% ipython --no-banner

In [1]: import numpy as np

In [2]: import numpy.linalg as la

In [3]: np.set_printoptions(precision=2, suppress=True, linewidth=200)

In [4]: rnd = lambda a: np.round(a, 2) + 0

In [5]: mat = np.load("data.npy")

In [6]: mat
Out[6]: 
array([[ 11.5,  -0.6,   0.3,   0.1],
       [ -3. ,  -0.9,  -0.4,  -0.4],
       [-12. ,  -0.3,   0. ,   0.2],
       [ -3. ,   0.4,  -1.2,   0.8]])

In [7]: f = np.array([-1, 2, 2, 2])

In [8]: A2 = mat + np.outer(f, np.eye(4)[3])

In [9]: rnd(la.det(A2) / la.det(mat)), rnd(1 + la.solve(mat, f)[3])
Out[9]: (np.float64(1.5), np.float64(1.5))

In [10]: la.matrix_rank(A2 - mat)
Out[10]: np.int64(1)

In [11]: Uu, s, vt = la.svd(mat)

In [12]: rnd(s)
Out[12]: array([17.16,  1.5 ,  1.09,  0.52])

In [13]: A2 = Uu[:, :1] @ np.diag(s[:1]) @ vt[:1]

In [14]: rnd(la.norm(mat - A2) / la.norm(mat))
Out[14]: np.float64(0.11)

In [15]: print(rnd(np.abs(mat - A2).max()))
1.11

In [16]: rnd(la.norm(mat - A2, 2)), rnd(s[1])
Out[16]: (np.float64(1.5), np.float64(1.5))

In [17]: la.matrix_rank(mat, rtol=0.05)
Out[17]: np.int64(3)

In [18]: rnd(A2)
Out[18]: 
array([[ 11.5 ,  -0.07,   0.32,  -0.1 ],
       [ -3.  ,   0.02,  -0.08,   0.03],
       [-11.99,   0.07,  -0.34,   0.1 ],
       [ -3.04,   0.02,  -0.09,   0.03]])

In [19]: G = A2.T @ A2

In [20]: np.allclose(G, G.T)
Out[20]: True

In [21]: rnd(G)
Out[21]: 
array([[294.25,  -1.82,   8.3 ,  -2.48],
       [ -1.82,   0.01,  -0.05,   0.02],
       [  8.3 ,  -0.05,   0.23,  -0.07],
       [ -2.48,   0.02,  -0.07,   0.02]])

In [22]: print(rnd(la.svd(A2, compute_uv=False) ** 2))
[294.51   0.     0.     0.  ]

In [23]: rnd(np.diag(G))
Out[23]: array([294.25,   0.01,   0.23,   0.02])

In [24]: print(rnd(la.eigvalsh(G)[::-1]))
[294.51   0.     0.     0.  ]

In [25]: J = np.load("mat.npy")

In [26]: J
Out[26]: 
array([[ -1.3,  -0.4,  -2.5],
       [ -0.3,   0.7,  -7.5],
       [  0.9,   0.9,  -3. ],
       [ -0.1,   0.5, -14.5]])

In [27]: # column 2 dominates

In [28]: hat = J @ la.solve(J.T @ J, J.T)

In [29]: np.allclose(hat @ hat, hat)
Out[29]: True

In [30]: rnd(hat)
Out[30]: 
array([[ 0.69,  0.3 , -0.35, -0.03],
       [ 0.3 ,  0.72,  0.34,  0.02],
       [-0.35,  0.34,  0.6 , -0.03],
       [-0.03,  0.02, -0.03,  1.  ]])

In [31]: Uu, s, vt = la.svd(hat)

In [32]: V = vt[:(s > 1e-8).sum()]

In [33]: rng = np.random.default_rng(376230)

In [34]: x0 = hat[2] + 5 * hat[1] + rng.integers(2) * np.eye(4)[1]

In [35]: rnd(x0)
Out[35]: array([1.13, 3.93, 2.28, 0.09])

In [36]: print(rnd(V.T @ V))
[[ 0.69  0.3  -0.35 -0.03]
 [ 0.3   0.72  0.34  0.02]
 [-0.35  0.34  0.6  -0.03]
 [-0.03  0.02 -0.03  1.  ]]

In [37]: rnd(np.diag(V.T @ V))
Out[37]: array([0.69, 0.72, 0.6 , 1.  ])

In [38]: feats = np.array([[1.5, 0.8, -1.5],
    ...:     [-1.1, -0.3, 3.0],
    ...:     [-0.1, -0.7, -3.5],
    ...:     [0.3, -0.9, -8.5]])

In [39]: x0 = np.array([-2, 1, -2])

In [40]: rhs = feats @ x0

In [41]: rnd(rhs)
Out[41]: array([ 0.8, -4.1,  6.5, 15.5])

In [42]: rnd(la.solve(feats.T @ feats, feats.T @ rhs))
Out[42]: array([-2.,  1., -2.])

In [43]: rnd(la.lstsq(feats, rhs)[0])
Out[43]: array([-2.,  1., -2.])

In [44]: rhs = rhs + 0.3 * rng.normal(size=4)

In [45]: rnd(rhs)
Out[45]: array([ 0.91, -4.75,  5.99, 16.01])

In [46]: c, *_ = la.lstsq(feats, rhs)

In [47]: [round(float(la.norm(la.solve(feats.T @ feats + lam * np.eye(3), feats.T @ rhs))), 2) for lam in (0, 1, 10, 100)]
Out[47]: [6.44, 1.93, 1.65, 0.88]

In [48]: rnd(la.norm(rhs - feats @ c))
Out[48]: np.float64(0.49)

In [49]: print(rnd(feats.T @ (rhs - feats @ c)))
[0. 0. 0.]

In [50]: hat = feats @ la.solve(feats.T @ feats, feats.T)

In [51]: rnd((np.eye(4) - hat) @ feats)
Out[51]: 
array([[0., 0., 0.],
       [0., 0., 0.],
       [0., 0., 0.],
       [0., 0., 0.]])

In [52]: rnd(hat @ feats[:, 2])
Out[52]: array([-1.5,  3. , -3.5, -8.5])

In [53]: print(rnd(np.trace(hat)))
3.0

In [54]: rnd(la.eigvalsh(hat))
Out[54]: array([0., 1., 1., 1.])

In [55]: A2 = np.c_[J[:, :2] @ np.array([[7, 6], [9, 1]]), np.array([3, -1, -1, 2])]

In [56]: rnd(A2)
Out[56]: 
array([[-12.7,  -8.2,   3. ],
       [  4.2,  -1.1,  -1. ],
       [ 14.4,   6.3,  -1. ],
       [  3.8,  -0.1,   2. ]])

In [57]: rnd(la.lstsq(J, A2[:, 0])[0])
Out[57]: array([7., 9., 0.])

In [58]: print(la.matrix_rank(np.c_[J, A2]))
4

In [59]: print(la.matrix_rank(A2))
3

In [60]: def softmax(z):
    ...:     e = np.exp(z - z.max(axis=-1, keepdims=True))
    ...:     return e / e.sum(axis=-1, keepdims=True)
    ...: 

In [61]: print(rnd(softmax(feats[1])))
[0.02 0.04 0.95]

In [62]: rnd(softmax(feats[1] + -1))
Out[62]: array([0.02, 0.04, 0.95])

In [63]: rnd(softmax(feats).sum(axis=1))
Out[63]: array([1., 1., 1., 1.])

In [64]: scores = feats @ feats.T / np.sqrt(3)

In [65]: rnd(softmax(scores)[1] @ feats)
Out[65]: array([-1.1, -0.3,  3. ])

In [66]: rnd(softmax(scores + np.triu(np.full(scores.shape, -np.inf), 1)))
Out[66]: 
array([[1.  , 0.  , 0.  , 0.  ],
       [0.  , 1.  , 0.  , 0.  ],
       [0.01, 0.  , 0.99, 0.  ],
       [0.  , 0.  , 0.  , 1.  ]])

In [67]: softmax(scores).round(6).argmax(axis=1)
Out[67]: array([3, 1, 3, 3])
